% python3 -q
>>> import numpy as np
>>> import numpy.linalg as la
>>> np.set_printoptions(precision=4, suppress=True, linewidth=120, floatmode="fixed")
>>> def tidy(a):
...     return np.round(a, 4) + 0
... 
>>> feats = np.loadtxt("m.csv", delimiter=",")
>>> feats
array([[0.1000, 0.0000, 0.0000, 1.0000, 1.0000, 2.0000, 0.0000, 1.0000, 2.0000],
       [1.0000, 1.1000, 0.0000, 0.0000, 0.0000, 1.0000, 1.0000, 1.0000, 2.0000],
       [2.0000, 2.0000, 1.1000, 0.0000, 0.0000, 2.0000, 2.0000, 2.0000, 1.0000],
       [2.0000, 2.0000, 1.0000, 0.1000, 0.0000, 0.0000, 2.0000, 2.0000, 1.0000],
       [1.0000, 1.0000, 0.0000, 0.0000, 1.1000, 0.0000, 0.0000, 2.0000, 2.0000],
       [0.0000, 0.0000, 0.0000, 0.0000, 1.0000, 2.1000, 0.0000, 0.0000, 0.0000],
       [2.0000, 2.0000, 0.0000, 2.0000, 2.0000, 2.0000, 0.1000, 0.0000, 2.0000],
       [1.0000, 2.0000, 0.0000, 1.0000, 0.0000, 0.0000, 1.0000, 0.1000, 0.0000],
       [0.0000, 0.0000, 0.0000, 1.0000, 1.0000, 2.0000, 0.0000, 1.0000, 2.1000]])
>>> u, v = feats[5], feats[2]
>>> u @ v
np.float64(4.2)
>>> p = (u @ v) / (u @ u) * u
>>> print(tidy(v - p))
[ 2.0000  2.0000  1.1000  0.0000 -0.7763  0.3697  2.0000  2.0000  1.0000]
>>> tidy((v - p) @ u)
np.float64(0.0)
>>> vec = np.array([-2, 0, -2, -1, 1, -1, 0, 1, -1])
>>> target = feats @ vec
>>> coef, lr = np.zeros(9), 1 / la.norm(feats, 2) ** 2
>>> for i in range(8):
...     coef -= lr * feats.T @ (feats @ coef - target)
...     if i % 2 == 0: print(i, round(la.norm(feats @ coef - target), 4))
... 
0 3.5858
2 3.1368
4 2.8029
6 2.5533
>>> tidy(la.cond(feats))
np.float64(183.0862)
>>> u = np.array([2, -1, 0, 0, 0, -2, 0, -1, -1])
>>> Y = feats + np.outer(u, np.eye(9)[7])
>>> tidy(la.det(Y) / la.det(feats)), tidy(1 + la.solve(feats, u)[7])
(np.float64(11.4063), np.float64(11.4063))
>>> Y
array([[ 0.1000,  0.0000,  0.0000,  1.0000,  1.0000,  2.0000,  0.0000,  3.0000,  2.0000],
       [ 1.0000,  1.1000,  0.0000,  0.0000,  0.0000,  1.0000,  1.0000,  0.0000,  2.0000],
       [ 2.0000,  2.0000,  1.1000,  0.0000,  0.0000,  2.0000,  2.0000,  2.0000,  1.0000],
       [ 2.0000,  2.0000,  1.0000,  0.1000,  0.0000,  0.0000,  2.0000,  2.0000,  1.0000],
       [ 1.0000,  1.0000,  0.0000,  0.0000,  1.1000,  0.0000,  0.0000,  2.0000,  2.0000],
       [ 0.0000,  0.0000,  0.0000,  0.0000,  1.0000,  2.1000,  0.0000, -2.0000,  0.0000],
       [ 2.0000,  2.0000,  0.0000,  2.0000,  2.0000,  2.0000,  0.1000,  0.0000,  2.0000],
       [ 1.0000,  2.0000,  0.0000,  1.0000,  0.0000,  0.0000,  1.0000, -0.9000,  0.0000],
       [ 0.0000,  0.0000,  0.0000,  1.0000,  1.0000,  2.0000,  0.0000,  0.0000,  2.1000]])
>>> K = np.array([[0, -3, -3, -1, 3, -2, 2],
...     [0, 0, 1, 3, 3, 2, 2],
...     [0, 0, 0, 2, 2, -3, -2],
...     [0, 0, 0, 0, -2, 1, 0],
...     [0, 0, 0, 0, 0, 1, -1],
...     [0, 0, 0, 0, 0, 0, 0],
...     [0, 0, 0, 0, 0, 0, 0]])
>>> rng = np.random.default_rng(312)
>>> Y = K + rng.integers(-2, 3, (7, 5)) @ rng.integers(-2, 3, (5, 7))
>>> print(Y)
[[  1  -2  -5   2  -5  -3  -2]
 [ -2   4  -3  -4   9   2   5]
 [  8  -6   2  11   0   3   1]
 [  6  -6   0   9 -18   6   1]
 [  5   0  -5   4 -10   4  -1]
 [ -2   0   1  -3  -2  -5   0]
 [  6  -5   2  10  -4   7   0]]
>>> Y - K
array([[  1,   1,  -2,   3,  -8,  -1,  -4],
       [ -2,   4,  -4,  -7,   6,   0,   3],
       [  8,  -6,   2,   9,  -2,   6,   3],
       [  6,  -6,   0,   9, -16,   5,   1],
       [  5,   0,  -5,   4, -10,   3,   0],
       [ -2,   0,   1,  -3,  -2,  -5,   0],
       [  6,  -5,   2,  10,  -4,   7,   0]])
